$ ipython --no-banner

In [1]: import numpy as np

In [2]: from numpy import linalg as LA

In [3]: np.set_printoptions(precision=2, suppress=True, linewidth=120, legacy="1.25")

In [4]: W0 = np.array([[0, 1, 0, 0, 0, 0],
   ...:     [1, 0, 0, 1, 0, 0],
   ...:     [0, 0, 0, 1, 1, 1],
   ...:     [0, 1, 1, 0, 0, 0],
   ...:     [0, 0, 1, 0, 0, 0],
   ...:     [0, 0, 1, 0, 0, 0]])

In [5]: W0
Out[5]: 
array([[0, 1, 0, 0, 0, 0],
       [1, 0, 0, 1, 0, 0],
       [0, 0, 0, 1, 1, 1],
       [0, 1, 1, 0, 0, 0],
       [0, 0, 1, 0, 0, 0],
       [0, 0, 1, 0, 0, 0]])

In [6]: evals, V = LA.eigh(W0)

In [7]: vec = np.array([1, 1, 0, 1, 0, 3])

In [8]: np.round(V * np.abs(evals) @ V.T, 2) + 0
Out[8]: 
array([[ 0.76,  0.  ,  0.  ,  0.62, -0.15, -0.15],
       [ 0.  ,  1.38,  0.32,  0.  ,  0.  ,  0.  ],
       [ 0.  ,  0.32,  1.7 ,  0.  ,  0.  ,  0.  ],
       [ 0.62,  0.  ,  0.  ,  1.09,  0.47,  0.47],
       [-0.15,  0.  ,  0.  ,  0.47,  0.62,  0.62],
       [-0.15,  0.  ,  0.  ,  0.47,  0.62,  0.62]])

In [9]: (np.sign(V[:, -1].round(6)) == np.sign(V[0, -1].round(6))).astype(int)
Out[9]: array([1, 1, 1, 1, 1, 1])

In [10]: W0.inv()
Traceback (most recent call last):
  Cell In[10], line 1
    W0.inv()
AttributeError: 'numpy.ndarray' object has no attribute 'inv'


In [11]: np.allclose(W0, W0.T)
Out[11]: True

In [12]: np.round(np.sort(np.abs(LA.eigvals(W0))), 2) + 0
Out[12]: array([0.  , 0.  , 1.18, 1.18, 1.9 , 1.9 ])

In [13]: (W0 + W0.T) / 2
Out[13]: 
array([[0., 1., 0., 0., 0., 0.],
       [1., 0., 0., 1., 0., 0.],
       [0., 0., 0., 1., 1., 1.],
       [0., 1., 1., 0., 0., 0.],
       [0., 0., 1., 0., 0., 0.],
       [0., 0., 1., 0., 0., 0.]])

In [14]: np.allclose(W0 @ W0.T, W0.T @ W0)
Out[14]: True

In [15]: np.round(LA.det(W0), 2)
Out[15]: 0.0

In [16]: LA.cond(W0) > 100
Out[16]: True

In [17]: np.argsort(-LA.norm(W0, axis=0).round(6), kind="stable")[:3]
Out[17]: array([2, 1, 3])

In [18]: LA.matrix_rank(W0, rtol=0.1)
Out[18]: 4

In [19]: E = np.load("data.npy")

In [20]: E
Out[20]: 
array([[-1, -1, -1, -1, -1],
       [-1, -2, -2, -2, -2],
       [-1, -2, -3, -3, -3],
       [-1, -2, -3, -4, -4],
       [-1, -2, -3, -4, -5]])

In [21]: # equal to its transpose

In [22]: evals, V = LA.eigh(E)

In [23]: vec = np.array([4, 4, 3, 1, 1])

In [24]: V * np.abs(evals) @ V.T
Out[24]: 
array([[1., 1., 1., 1., 1.],
       [1., 2., 2., 2., 2.],
       [1., 2., 3., 3., 3.],
       [1., 2., 3., 4., 4.],
       [1., 2., 3., 4., 5.]])

In [25]: np.round(vec @ E @ vec / (vec @ vec), 2), round(float(evals[0]), 2), round(evals[-1], 2)
Out[25]: (-6.51, -12.34, -0.27)

In [26]: vec @ E @ vec
Out[26]: -280
